In [1]: import numpy as np

In [2]: np.set_printoptions(precision=2, suppress=True, linewidth=120, floatmode="fixed")

In [3]: def rd(a):
   ...:     return np.round(a, 2) + 0
   ...: 

In [4]: M = np.loadtxt("data.csv", delimiter=",")

In [5]: M
Out[5]: 
array([[-8.00, -7.00, -4.00, -3.00, -4.00, -5.00, -5.00, -3.00, -5.00, -3.00, -5.00, -5.00, -3.00],
       [-6.00, -5.00, -2.00, -1.00, -2.00, -3.00, -3.00, -1.00, -3.00, -1.00, -3.00, -3.00, -1.00],
       [-7.00, -6.00, -3.00, -2.00, -3.00, -4.00, -4.00, -2.00, -4.00, -2.00, -4.00, -4.00, -2.00],
       [ 1.00,  2.00,  5.00,  6.00,  5.00,  4.00,  4.00,  6.00,  4.00,  6.00,  4.00,  4.00,  6.00],
       [-2.00, -1.00,  2.00,  3.00,  2.00,  1.00,  1.00,  3.00,  1.00,  3.00,  1.00,  1.00,  3.00],
       [ 2.00,  3.00,  6.00,  7.00,  6.00,  5.00,  5.00,  7.00,  5.00,  7.00,  5.00,  5.00,  7.00]])

In [6]: # column 4 repeats column 2

In [7]: left, s, VT = np.linalg.svd(M)

In [8]: np.argmax(s[:-1] / (s[1:] + 1e-6)) + 1
Out[8]: np.int64(2)

In [9]: B = left[:, :2] @ np.diag(s[:2]) @ VT[:2]

In [10]: rd(np.abs(M - B).max())
Out[10]: np.float64(0.0)

In [11]: rd(np.linalg.norm(M - B) / np.linalg.norm(M))
Out[11]: np.float64(0.0)

In [12]: np.linalg.matrix_rank(M, rtol=0.05)
Out[12]: np.int64(2)

In [13]: rd(B)
Out[13]: 
array([[-8.00, -7.00, -4.00, -3.00, -4.00, -5.00, -5.00, -3.00, -5.00, -3.00, -5.00, -5.00, -3.00],
       [-6.00, -5.00, -2.00, -1.00, -2.00, -3.00, -3.00, -1.00, -3.00, -1.00, -3.00, -3.00, -1.00],
       [-7.00, -6.00, -3.00, -2.00, -3.00, -4.00, -4.00, -2.00, -4.00, -2.00, -4.00, -4.00, -2.00],
       [ 1.00,  2.00,  5.00,  6.00,  5.00,  4.00,  4.00,  6.00,  4.00,  6.00,  4.00,  4.00,  6.00],
       [-2.00, -1.00,  2.00,  3.00,  2.00,  1.00,  1.00,  3.00,  1.00,  3.00,  1.00,  1.00,  3.00],
       [ 2.00,  3.00,  6.00,  7.00,  6.00,  5.00,  5.00,  7.00,  5.00,  7.00,  5.00,  5.00,  7.00]])

In [14]: arr = np.loadtxt("sample13.csv", delimiter=",")

In [15]: arr
Out[15]: 
array([[ 1.90, -1.40,  0.00,  0.10, -0.90,  1.40, -1.10, -1.50,  0.40,  2.00, -1.00, -0.30, -0.30,  0.00, -0.40],
       [ 0.10,  0.70, -1.40, -1.70,  0.00, -1.10,  0.80,  0.60, -1.40, -0.60,  0.00, -1.40,  1.70, -1.90, -0.20],
       [-0.50, -0.80,  1.10, -0.70, -0.70,  0.90, -0.70, -0.60, -1.20, -1.50,  0.30, -0.30,  1.50, -1.60, -1.20],
       [ 0.50, -0.40,  1.20, -0.20,  0.90,  2.70, -1.90,  1.70, -0.90, -0.40, -0.40,  0.80,  0.20,  0.80, -1.60],
       [-1.00, -0.10, -0.50,  0.10,  0.70,  0.60,  0.30, -0.50,  0.20, -2.00,  0.60,  0.50, -1.60,  0.10, -0.40],
       [-0.30,  2.50,  1.20,  1.20,  1.00,  0.60,  0.40,  1.30, -0.70,  1.50,  0.80,  0.60, -0.30,  0.10,  0.20],
       [ 0.90, -0.40, -0.20,  0.40, -0.10,  1.40, -0.60,  1.40,  2.00, -0.60, -0.20,  0.40,  1.40, -0.60,  0.20],
       [-0.70, -0.20,  0.60,  2.20, -0.30,  0.30, -0.50,  1.20, -2.10, -1.80, -0.70, -0.30,  1.20, -1.30,  0.90],
       [ 0.30,  0.80,  0.00,  0.90,  0.60,  1.60,  0.40,  1.20,  2.20,  0.20, -0.20,  0.30,  1.40,  0.80,  0.10],
       [-0.51,  0.42, -0.07, -1.30,  0.49,  1.64, -1.71,  0.37, -0.97,  0.88, -0.03,  0.32, -1.17, -0.31, -0.93],
       [-0.40,  0.40, -0.10, -1.20,  0.50,  1.70, -1.70,  0.30, -0.90,  0.90,  0.00,  0.40, -1.20, -0.30, -0.90],
       [-1.10,  1.30,  1.00,  0.40, -0.30,  0.00,  1.10,  1.70,  0.90, -1.10, -0.50,  0.80,  0.50,  1.00,  0.60]])

In [16]: B = M / np.linalg.norm(M, axis=1, keepdims=True)

In [17]: cov = B @ B.T

In [18]: rd(np.degrees(np.arccos(np.clip(cov[4, 3], -1, 1))))
Out[18]: np.float64(28.37)

In [19]: (np.abs(cov) > 0.9).astype(int)
Out[19]: 
array([[1, 1, 1, 0, 0, 0],
       [1, 1, 1, 0, 0, 0],
       [1, 1, 1, 0, 0, 0],
       [0, 0, 0, 1, 0, 1],
       [0, 0, 0, 0, 1, 0],
       [0, 0, 0, 1, 0, 1]])

In [20]: rd(np.linalg.norm(B, axis=1))
Out[20]: array([1.00, 1.00, 1.00, 1.00, 1.00, 1.00])

In [21]: rd(cov[4])
Out[21]: array([-0.42, -0.23, -0.35,  0.88,  1.00,  0.85])

In [22]: np.argwhere(np.triu(np.abs(cov) > 0.95, 1))
Out[22]: 
array([[0, 1],
       [0, 2],
       [1, 2],
       [3, 5]])
